% ipython --no-banner

In [1]: import numpy as np

In [2]: np.set_printoptions(suppress=True, linewidth=120)

In [3]: data = np.load("case18.npy")

In [4]: print(data.round(2) + 0)
[[-2.6   1.37 -0.08  0.61]
 [-1.26  2.3  -0.76 -1.25]
 [ 2.61 -1.33  0.06 -0.66]
 [ 0.   -2.08  0.91  1.96]
 [-2.09  2.06 -0.49 -0.42]
 [ 2.64 -0.85 -0.16 -1.14]
 [-2.35  1.84 -0.34 -0.02]
 [ 0.05 -2.09  0.91  1.95]
 [ 1.34 -2.29  0.74  1.18]
 [-0.74  2.27 -0.85 -1.61]
 [ 2.14 -2.02  0.46  0.34]
 [ 1.16 -2.3   0.78  1.33]
 [ 1.55  1.1  -0.79 -2.18]
 [-0.54  2.23 -0.87 -1.72]
 [-2.12 -0.45  0.62  1.98]
 [ 0.96  1.57 -0.88 -2.19]]

In [5]: Uu, sigma, Vt = np.linalg.svd(data)

In [6]: V = Vt[:(sigma > 1e-8).sum()]

In [7]: rng = np.random.default_rng(49)

In [8]: x0 = data[11] + 3 * data[5] + rng.integers(2) * np.eye(4)[3]

In [9]: print(x0.round(2))
[ 9.08 -4.84  0.31 -2.08]

In [10]: print(np.linalg.matrix_rank(np.vstack([data, x0])))
2

In [11]: print(round(np.linalg.norm(x0 - V.T @ V @ x0), 2))
0.0

In [12]: print(np.allclose(V.T @ V @ x0, x0))
True

In [13]: A = np.loadtxt("block8.csv", delimiter=",")

In [14]: print(A)
[[ 2.  1.  1.  2.  3.  0.]
 [ 2.  0.  0.  3.  3.  1.]
 [ 3.  2.  1.  3.  0.  2.]
 [ 2.  2.  3.  0.  1.  3.]
 [10.  1.  1. 14. 15.  4.]]

In [15]: # looks like rank 4

In [16]: M2 = np.array([[4, -4, 8],
    ...:     [-6, 4, 1],
    ...:     [-2, 2, -3],
    ...:     [4, 3, -2],
    ...:     [-6, 3, 5],
    ...:     [-8, -6, 1]])

In [17]: print(np.einsum("ik,kj->ij", A, M2))
[[-10.  13.  25.]
 [ -6.   4.  26.]
 [ -6.  -5.  19.]
 [-40.  -9.  17.]
 [-34.  29. 129.]]

In [18]: print(np.linalg.matrix_rank(A @ M2))
3

In [19]: print(np.vstack([A, M2.T]).shape)
(8, 6)

In [20]: print(np.einsum("ik,kj->ji", A, M2))
[[-10.  -6.  -6. -40. -34.]
 [ 13.   4.  -5.  -9.  29.]
 [ 25.  26.  19.  17. 129.]]

In [21]: rk = np.linalg.matrix_rank(A)

In [22]: print(rk)
4

In [23]: N = np.linalg.svd(A)[2][rk:].T

In [24]: print(np.linalg.matrix_rank(A.T @ A), np.linalg.matrix_rank(A @ A.T))
4 4

In [25]: print([int(np.linalg.matrix_rank(A[:, :j + 1])) for j in range(6)])
[1, 2, 3, 4, 4, 4]
